>>> import numpy as np
>>> np.set_printoptions(precision=2, suppress=True, linewidth=200, sign=" ")
>>> tidy = lambda a: np.round(a, 2) + 0
>>> F = np.load("block19.npy")
>>> F
array([[ 12.42,   6.35,  12.74,  41.81,   5.93],
       [ -2.27,  -2.7 ,  16.56,  14.08,  12.88],
       [ 17.63,  14.74,  22.66, -23.62,  16.92],
       [ 16.93,  16.29,  20.53, -24.02,  18.28],
       [ -3.04,  -0.21,  17.46,  15.58,  14.39],
       [ 17.39,  17.74,  21.71, -21.97,  16.52],
       [ 11.35,   3.33,  11.32,  39.09,   5.51],
       [ 18.38,  17.61,  21.85, -23.87,  15.18],
       [ -3.12,  -2.09,  19.98,  17.91,  13.12],
       [ 13.03,   3.68,  11.94,  39.82,   5.78],
       [ 16.05,  16.06,  21.6 , -25.46,  16.12],
       [ 10.49,   3.61,  12.71,  40.47,   4.95],
       [ 18.84,  15.13,  21.66, -22.72,  15.56],
       [ -0.57,  -0.15,  16.12,  15.07,  12.43],
       [ 19.5 ,  16.02,  22.12, -22.98,  16.78],
       [ 18.57,  15.53,  22.16, -23.79,  15.21],
       [ -2.84,  -3.73,  16.9 ,  15.67,  14.4 ],
       [ 11.34,   4.65,  11.63,  38.47,   5.56],
       [ 19.19,  16.47,  20.76, -23.1 ,  15.45],
       [ 18.48,  16.91,  21.72, -23.22,  15.34],
       [ 11.48,   6.24,  12.84,  40.2 ,   6.19],
       [ -0.47,  -2.79,  17.88,  17.67,  13.5 ],
       [ 16.52,  16.47,  22.99, -23.24,  14.6 ],
       [ 16.79,  17.14,  21.6 , -25.12,  15.94],
       [ -2.56,   0.57,  18.64,  16.74,  12.89],
       [ 18.07,  17.07,  21.79, -23.23,  16.23],
       [ 12.37,   2.1 ,  13.32,  40.14,   7.82],
       [ 12.34,   4.79,  12.3 ,  38.54,   6.07]])
>>> Xc = (F - F.mean(axis=0)) / F.std(axis=0)
>>> np.argwhere(np.abs(Xc) > 2)
array([], shape=(0, 2), dtype=int64)
>>> b = np.linalg.lstsq(np.delete(Xc, 0, axis=1), Xc[:, 0])[0]
>>> print(tidy(1 - np.var(Xc[:, 0] - np.delete(Xc, 0, axis=1) @ b)))
0.94
>>> Xc = F - F.mean(axis=0)
>>> left, sv, Vt = np.linalg.svd(Xc, full_matrices=False)
>>> print(tidy(sv ** 2 / (sv ** 2).sum()))
[ 0.92  0.07  0.    0.    0.  ]
>>> print(tidy(sv))
[ 154.21   43.24    6.26    4.82    4.21]
>>> tidy(Xc.mean(axis=0))
array([ 0.,  0.,  0.,  0.,  0.])
>>> np.abs(left[:, 0]).argmax()
np.int64(0)
>>> print(np.linalg.matrix_rank(Xc))
5
>>> tidy(Vt[0] * np.sign(Vt[0, np.abs(Vt[0]).argmax()]))
array([-0.16, -0.23, -0.13,  0.94, -0.13])
>>> gram = np.cov(F, rowvar=False)
>>> np.argwhere(np.triu(np.abs(np.corrcoef(F.T)) > 0.8, 1))
array([[ 0,  1],
       [ 1,  3],
       [ 2,  3],
       [ 2,  4],
       [ 3,  4]])
>>> tidy(np.polyfit(F[:, 1], F[:, 3], 1))
array([-2.86, 28.67])
>>> tidy(np.median(F, axis=0))
array([ 12.72,   6.3 ,  19.31,  14.58,  14.4 ])
>>> print(np.argsort(-F.std(axis=0).round(6), kind="stable"))
[ 3  0  1  4  2]
>>> tidy(np.linalg.eigvalsh(gram)[::-1])
array([ 880.8 ,   69.24,    1.45,    0.86,    0.66])
>>> print(gram.shape)
(5, 5)
>>> W2 = F[[12, 20]].astype(float)
>>> for _ in range(6):
...     z = np.linalg.norm(F[:, None] - W2, axis=-1).argmin(axis=1)
...     W2 = np.array([F[z == j].mean(axis=0) for j in range(2)])
... 
>>> print(z)
[ 1  1  0  0  1  0  1  0  1  1  0  1  0  1  0  0  1  1  0  0  1  1  0  0  1  0  1  1]
>>> np.bincount(z)
array([ 13,  15])
>>> tidy(W2)
array([[ 17.87,  16.4 ,  21.78, -23.56,  16.01],
       [  5.33,   1.58,  14.82,  28.75,   9.43]])
>>> np.abs(W2[1] - W2[0]).argmax()
np.int64(3)
>>> t3 = np.stack([F, 4 * F, F[::-1]])
>>> print(tidy(np.linalg.norm(t3, axis=(1, 2))))
[ 212.75  851.01  212.75]
>>> print(np.linalg.matrix_rank(t3.reshape(3, -1)))
2
>>> np.linalg.matrix_rank(t3)
array([ 5,  5,  5])
>>> X = np.loadtxt("sample19.csv", delimiter=",")
>>> X
array([[ 1.  ,  0.9 ,  0.81,  0.73,  0.66],
       [ 0.9 ,  1.  ,  0.9 ,  0.81,  0.73],
       [ 0.81,  0.9 ,  1.  ,  0.9 ,  0.81],
       [ 0.73,  0.81,  0.9 ,  1.  ,  0.9 ],
       [ 0.66,  0.73,  0.81,  0.9 ,  1.  ]])
>>> # symmetric
>>> def softmax(z):
...     e = np.exp(z - z.max(axis=-1, keepdims=True))
...     return e / e.sum(axis=-1, keepdims=True)
... 
>>> softmax(X).sum(axis=1)
array([ 1.,  1.,  1.,  1.,  1.])
>>> tidy(softmax(X[0]))
array([ 0.24,  0.22,  0.2 ,  0.18,  0.17])
>>> tidy(softmax(X[0] + -3))
array([ 0.24,  0.22,  0.2 ,  0.18,  0.17])
>>> scores = X @ X.T / np.sqrt(5)
>>> print(tidy(softmax(scores)[0] @ X))
[ 0.82  0.87  0.89  0.87  0.82]
>>> tidy(softmax(scores + np.triu(np.full(scores.shape, -np.inf), 1)))
array([[ 1.  ,  0.  ,  0.  ,  0.  ,  0.  ],
       [ 0.48,  0.52,  0.  ,  0.  ,  0.  ],
       [ 0.31,  0.34,  0.35,  0.  ,  0.  ],
       [ 0.23,  0.25,  0.26,  0.26,  0.  ],
       [ 0.18,  0.2 ,  0.21,  0.21,  0.19]])
>>> mat = np.load("arr.npy")
>>> tidy(mat)
array([[ 1.26, -2.49, -1.1 ],
       [ 2.27,  0.29,  1.95],
       [ 1.51,  1.65, -2.  ]])
>>> tidy(softmax(mat).sum(axis=1))
array([ 1.,  1.,  1.])
>>> tidy(softmax(mat[0] + 4))
array([ 0.89,  0.02,  0.08])
>>> scores = mat @ mat.T / np.sqrt(3)
>>> tidy(softmax(scores))
array([[ 0.99,  0.01,  0.01],
       [ 0.01,  0.99,  0.01],
       [ 0.01,  0.01,  0.99]])
>>> print(tidy(softmax(scores)[0] @ mat))
[ 1.27 -2.45 -1.09]
>>> r0, r1 = mat[2], mat[1]
>>> tidy(r0 @ r1)
np.float64(0.0)
>>> r0 @ r0
np.float64(9.0)
>>> p = (r0 @ r1) / (r0 @ r0) * r0
>>> tidy(p)
array([ 0.,  0.,  0.])
>>> tidy(np.outer(r0, r1))
array([[ 3.42,  0.43,  2.94],
       [ 3.73,  0.47,  3.21],
       [-4.53, -0.57, -3.89]])
>>> print(tidy(np.linalg.norm(r0 + r1) ** 2 + np.linalg.norm(r0 - r1) ** 2))
36.0
>>> print(np.linalg.matrix_rank(np.outer(r0, r1)))
1
>>> print((r1 - p) @ r0)
0.0
>>> B = np.linalg.inv(mat)
>>> tidy(np.linalg.slogdet(mat)[0])
np.float64(-1.0)
>>> tidy(np.linalg.det(mat) * np.linalg.det(B))
np.float64(1.0)
>>> tidy(np.linalg.cond(mat))
np.float64(1.0)
>>> np.allclose(B, mat.T)
False
>>> tidy(X - X[0])
array([[ 0.  ,  0.  ,  0.  ,  0.  ,  0.  ],
       [-0.1 ,  0.1 ,  0.09,  0.08,  0.07],
       [-0.19,  0.  ,  0.19,  0.17,  0.15],
       [-0.27, -0.09,  0.09,  0.27,  0.24],
       [-0.34, -0.17,  0.  ,  0.17,  0.34]])
>>> print(tidy(np.diff(X, axis=0)))
[[-0.1   0.1   0.09  0.08  0.07]
 [-0.09 -0.1   0.1   0.09  0.08]
 [-0.08 -0.09 -0.1   0.1   0.09]
 [-0.07 -0.08 -0.09 -0.1   0.1 ]]
>>> X[5]
Traceback (most recent call last):
  File "<python-input-67>", line 1, in <module>
    X[5]
    ~^^^
IndexError: index 5 is out of bounds for axis 0 with size 5
>>> X.sum(axis=1)
array([ 4.1 ,  4.34,  4.42,  4.34,  4.1 ])
>>> np.abs(X).max()
np.float64(1.0)
>>> print(np.linalg.matrix_rank(X))
5
>>> r0 = np.array([-2, 1, -7])
>>> B = mat + np.outer(r0, np.eye(3)[1])
>>> np.linalg.matrix_rank(B - mat)
np.int64(1)
>>> np.linalg.matrix_rank(np.linalg.inv(B) - np.linalg.inv(mat), tol=1e-8)
np.int64(1)
>>> feats = np.array([[0, 3, 2, -2, 3],
...     [3, 0, 3, 2, -2],
...     [-2, 3, 0, 3, 2],
...     [2, -2, 3, 0, 3],
...     [3, 2, -2, 3, 0]])
>>> tidy(np.fft.fft(feats[0]))
array([ 6.  +0.j  ,  1.85-2.35j, -4.85+3.8j , -4.85-3.8j ,  1.85+2.35j])
>>> print(feats @ np.ones(5))
[ 6.  6.  6.  6.  6.]
>>> tidy(softmax(10 * feats[3]))
array([ 0. ,  0. ,  0.5,  0. ,  0.5])
>>> scores = feats @ feats.T / np.sqrt(5)
>>> softmax(scores).round(6).argmax(axis=1)
array([ 0,  1,  2,  3,  4])
>>> tidy(softmax(scores))
array([[ 1.,  0.,  0.,  0.,  0.],
       [ 0.,  1.,  0.,  0.,  0.],
       [ 0.,  0.,  1.,  0.,  0.],
       [ 0.,  0.,  0.,  1.,  0.],
       [ 0.,  0.,  0.,  0.,  1.]])
>>> tidy(softmax(scores + np.triu(np.full(scores.shape, -np.inf), 1)))
array([[ 1.,  0.,  0.,  0.,  0.],
       [ 0.,  1.,  0.,  0.,  0.],
       [ 0.,  0.,  1.,  0.,  0.],
       [ 0.,  0.,  0.,  1.,  0.],
       [ 0.,  0.,  0.,  0.,  1.]])
>>> rng = np.random.default_rng(67433)
>>> z = rng.permutation(5)
>>> B = feats[:, z] * rng.choice([-1, 1], 5)
>>> B
array([[-2, -3,  0, -2,  3],
       [ 2,  2,  3, -3,  0],
       [ 3, -2, -2,  0,  3],
       [ 0, -3,  2, -3, -2],
       [ 3,  0,  3,  2,  2]])
>>> left, _, Vt = np.linalg.svd(feats.T @ B)
>>> print(z)
[ 3  4  0  2  1]
>>> tidy(left @ Vt)
array([[ 0.,  0.,  1.,  0.,  0.],
       [ 0.,  0.,  0.,  0.,  1.],
       [ 0.,  0.,  0., -1.,  0.],
       [ 1.,  0.,  0.,  0.,  0.],
       [ 0., -1.,  0.,  0.,  0.]])
>>> tidy(np.linalg.lstsq(feats, B)[0])
array([[ 0.,  0.,  1.,  0.,  0.],
       [ 0.,  0.,  0.,  0.,  1.],
       [ 0.,  0.,  0., -1.,  0.],
       [ 1.,  0.,  0.,  0.,  0.],
       [ 0., -1.,  0.,  0.,  0.]])
